% python3 -q
>>> import numpy as np
>>> np.set_printoptions(precision=3, suppress=True, linewidth=160)
>>> W0 = np.loadtxt("run19.csv", delimiter=",")
>>> W0
array([[ 0.915,  2.339,  0.032,  0.517],
       [ 2.339, -1.077,  0.321,  1.279],
       [ 0.032,  0.321,  1.297, -1.474],
       [ 0.517,  1.279, -1.474, -0.135]])
>>> x = np.array([-1, -2, -1, 0])
>>> W0 * x
array([[-0.915, -4.678, -0.032,  0.   ],
       [-2.339,  2.154, -0.321,  0.   ],
       [-0.032, -0.642, -1.297, -0.   ],
       [-0.517, -2.558,  1.474, -0.   ]])
>>> (W0 @ x).argmax()
np.int64(1)
>>> W0 @ np.eye(4)[3]
array([ 0.517,  1.279, -1.474, -0.135])
>>> np.sign((W0 @ x).round(6))
array([-1., -1., -1., -1.])
>>> x = np.array([0, -2, 0, 2])
>>> target = W0 @ x
>>> b, lr = np.zeros(4), 1 / np.linalg.norm(W0, 2) ** 2
>>> for i in range(50):
...     b -= lr * W0.T @ (W0 @ b - target)
...     if i % 10 == 0: print(i, round(np.linalg.norm(W0 @ b - target), 3))
... 
0 1.587
10 0.291
20 0.09
30 0.028
40 0.009
>>> np.round(np.linalg.cond(W0), 3)
np.float64(3.001)
>>> round(np.linalg.det(2 * W0), 3), round(np.linalg.det(W0), 3)
(np.float64(287.928), np.float64(17.995))
>>> P = np.triu(np.array([[2, -1, 3, -3], [0, -2, -3, 3], [0, 0, 0, 1], [2, 3, -3, 1]]), 1) + np.eye(4)
>>> other = P @ W0 @ np.linalg.inv(P)
>>> np.trace(other), np.trace(W0)
(np.float64(1.0), np.float64(1.0))
>>> np.linalg.matrix_rank(other)
np.int64(4)
>>> W0.reshape(2, -1)
array([[ 0.915,  2.339,  0.032,  0.517,  2.339, -1.077,  0.321,  1.279],
       [ 0.032,  0.321,  1.297, -1.474,  0.517,  1.279, -1.474, -0.135]])
>>> W0.reshape(-1, 2)
array([[ 0.915,  2.339],
       [ 0.032,  0.517],
       [ 2.339, -1.077],
       [ 0.321,  1.279],
       [ 0.032,  0.321],
       [ 1.297, -1.474],
       [ 0.517,  1.279],
       [-1.474, -0.135]])
>>> blk = W0.reshape(4, 2, -1)
>>> blk[:, 0]
array([[ 0.915,  2.339],
       [ 2.339, -1.077],
       [ 0.032,  0.321],
       [ 0.517,  1.279]])
>>> np.einsum("ihd,jhd->hij", blk, blk).shape
(2, 4, 4)
>>> blk.transpose(1, 0, 2)
array([[[ 0.915,  2.339],
        [ 2.339, -1.077],
        [ 0.032,  0.321],
        [ 0.517,  1.279]],

       [[ 0.032,  0.517],
        [ 0.321,  1.279],
        [ 1.297, -1.474],
        [-1.474, -0.135]]])
>>> M = np.load("sample6.npy")
>>> M
array([[ 6,  1,  5,  8,  6,  4,  3],
       [ 1,  3,  2,  1,  3,  3,  1],
       [ 4,  4,  6,  7,  6, 10,  4],
       [ 3,  6, 10, 10,  7,  8,  5],
       [ 6,  6, 12, 12, 10, 10,  8],
       [ 2,  1,  3,  3,  1,  2,  3],
       [ 0,  1,  2,  3,  3,  2,  2],
       [ 2,  1,  3,  3,  2,  4,  5],
       [ 0,  0,  0,  0,  1,  2,  2],
       [ 3,  1,  3,  6,  3,  2,  0],
       [ 6,  4,  6,  7,  6,  9,  6],
       [ 2,  1,  3,  3,  1,  2,  3],
       [ 3,  1,  3,  6,  4,  4,  2],
       [ 3,  1,  5,  5,  4,  5,  4],
       [ 2,  3,  8,  9,  4,  5,  4],
       [ 1,  4,  5,  4,  4,  6,  2],
       [ 3,  1,  5,  5,  4,  5,  4],
       [ 0,  2,  5,  6,  3,  3,  1],
       [ 0,  0,  0,  0,  0,  0,  0],
       [ 1,  3,  2,  1,  4,  5,  3],
       [ 3,  1,  5,  5,  4,  5,  4],
       [ 3,  1,  3,  6,  3,  2,  0],
       [ 2,  1,  3,  3,  1,  2,  3],
       [ 1,  3,  2,  1,  4,  5,  3],
       [ 3,  1,  4,  6,  2,  5,  1],
       [ 0,  1,  2,  3,  2,  0,  0],
       [ 2,  1,  3,  3,  1,  2,  3],
       [ 3,  1,  4,  6,  2,  5,  1],
       [ 0,  1,  3,  3,  1,  3,  1],
       [ 2,  1,  3,  3,  2,  4,  5],
       [ 3,  0,  2,  2,  3,  2,  3]])
>>> Xs = (M - M.mean(axis=0)) / M.std(axis=0)
>>> Xs.std(axis=0)
array([1., 1., 1., 1., 1., 1., 1.])
>>> b = np.linalg.lstsq(np.delete(Xs, 6, axis=1), Xs[:, 6])[0]
>>> b
array([ 0.445, -0.407,  1.717, -1.497,  0.166,  0.258])
>>> x = np.array([1, 1, 2, 1, 2, 2, 2])
>>> target = M @ x
>>> np.linalg.solve(M.T @ M, M.T @ target)
array([1., 1., 2., 1., 2., 2., 2.])
>>> np.linalg.lstsq(M, target)[0]
array([1., 1., 2., 1., 2., 2., 2.])
>>> rng = np.random.default_rng(921489)
>>> target = target + 0.05 * rng.normal(size=31)
>>> target
array([ 51.095,  23.05 ,  66.981,  78.948, 104.045,  24.08 ,  22.054,  34.079,   9.947,  26.016,  71.022,  23.996,  36.086,  45.051,  56.003,  42.928,  44.995,
        31.978,   0.06 ,  33.008,  45.069,  25.998,  23.984,  33.083,  34.016,  12.06 ,  23.996,  34.008,  20.027,  34.025,  25.046])
>>> b, *_ = np.linalg.lstsq(M, target)
>>> round(float(np.linalg.norm(target - M @ b)), 3)
0.204
>>> b.round()
array([1., 1., 2., 1., 2., 2., 2.])
>>> np.round(M.T @ (target - M @ b), 3) + 0
array([0., 0., 0., 0., 0., 0., 0.])
>>> [round(float(np.linalg.norm(np.linalg.solve(M.T @ M + lam * np.eye(7), M.T @ target))), 2) for lam in (0, 1, 10, 100)]
[4.36, 4.35, 4.28, 4.05]
